% ipython --no-banner

In [1]: import numpy as np

In [2]: np.set_printoptions(precision=1, suppress=True, linewidth=160, floatmode="fixed")

In [3]: tidy = lambda a: np.round(a, 1) + 0

In [4]: A = np.array([[2.8, 2.9, 2.1, 0.9], [-3.1, 4.8, -1.9, 1.4], [5.7, -4.8, 2.5, 3.1]])

In [5]: rng = np.random.default_rng(4878)

In [6]: A2 = A + rng.integers(-2, 3, (3, 1)) @ rng.integers(-2, 3, (1, 4))

In [7]: tidy(A2)
Out[7]: 
array([[ 2.8,  6.9,  4.1, -1.1],
       [-3.1,  0.8, -3.9,  3.4],
       [ 5.7, -2.8,  3.5,  2.1]])

In [8]: tidy(np.linalg.svd(A2 - A, compute_uv=False))
Out[8]: array([7.3, 0.0, 0.0])

In [9]: np.linalg.matrix_rank(A2 - A, tol=1e-8)
Out[9]: np.int64(1)

In [10]: F = np.array([[-3, -1, -1], [-9, -3, -3], [-6, -2, -2], [-9, -3, -3]])

In [11]: A2 = F / np.linalg.norm(F, axis=1, keepdims=True)

In [12]: cov = A2 @ A2.T

In [13]: cov[2]
Out[13]: array([1.0, 1.0, 1.0, 1.0])

In [14]: np.argwhere(np.triu(np.abs(cov) > 0.95, 1))
Out[14]: 
array([[0, 1],
       [0, 2],
       [0, 3],
       [1, 2],
       [1, 3],
       [2, 3]])

In [15]: np.degrees(np.arccos(np.clip(cov[2, 3], -1, 1)))
Out[15]: np.float64(0.0)

In [16]: (np.abs(cov) > 0.9).astype(int)
Out[16]: 
array([[1, 1, 1, 1],
       [1, 1, 1, 1],
       [1, 1, 1, 1],
       [1, 1, 1, 1]])

In [17]: np.abs(np.diag(np.linalg.qr(F)[1])) > 1e-9
Out[17]: array([ True, False, False])

In [18]: np.linalg.inv(F)
LinAlgError: Last 2 dimensions of the array must be square


In [19]: np.allclose(F[:-1].T @ np.linalg.lstsq(F[:-1].T, F[-1])[0], F[-1])
Out[19]: True

In [20]: tidy(F @ np.linalg.pinv(F) @ F)
Out[20]: 
array([[-3.0, -1.0, -1.0],
       [-9.0, -3.0, -3.0],
       [-6.0, -2.0, -2.0],
       [-9.0, -3.0, -3.0]])

In [21]: tidy(np.trace(np.linalg.pinv(F) @ F))
Out[21]: np.float64(1.0)

In [22]: arr = np.array([[-7.9, -5.0, -7.0], [4.0, 5.1, -1.0], [-8.0, -5.0, -6.9]])

In [23]: q = arr.astype(float).copy()

In [24]: for j in range(3):
    ...:     q[:, j] -= q[:, :j] @ (q[:, :j].T @ q[:, j])
    ...:     q[:, j] /= np.linalg.norm(q[:, j])
    ...: 

In [25]: tidy(q.T @ arr)
Out[25]: 
array([[11.9,  8.4,  8.9],
       [ 0.0,  2.4, -4.2],
       [ 0.0,  0.0,  0.2]])

In [26]: tidy(q.T @ q)
Out[26]: 
array([[1.0, 0.0, 0.0],
       [0.0, 1.0, 0.0],
       [0.0, 0.0, 1.0]])
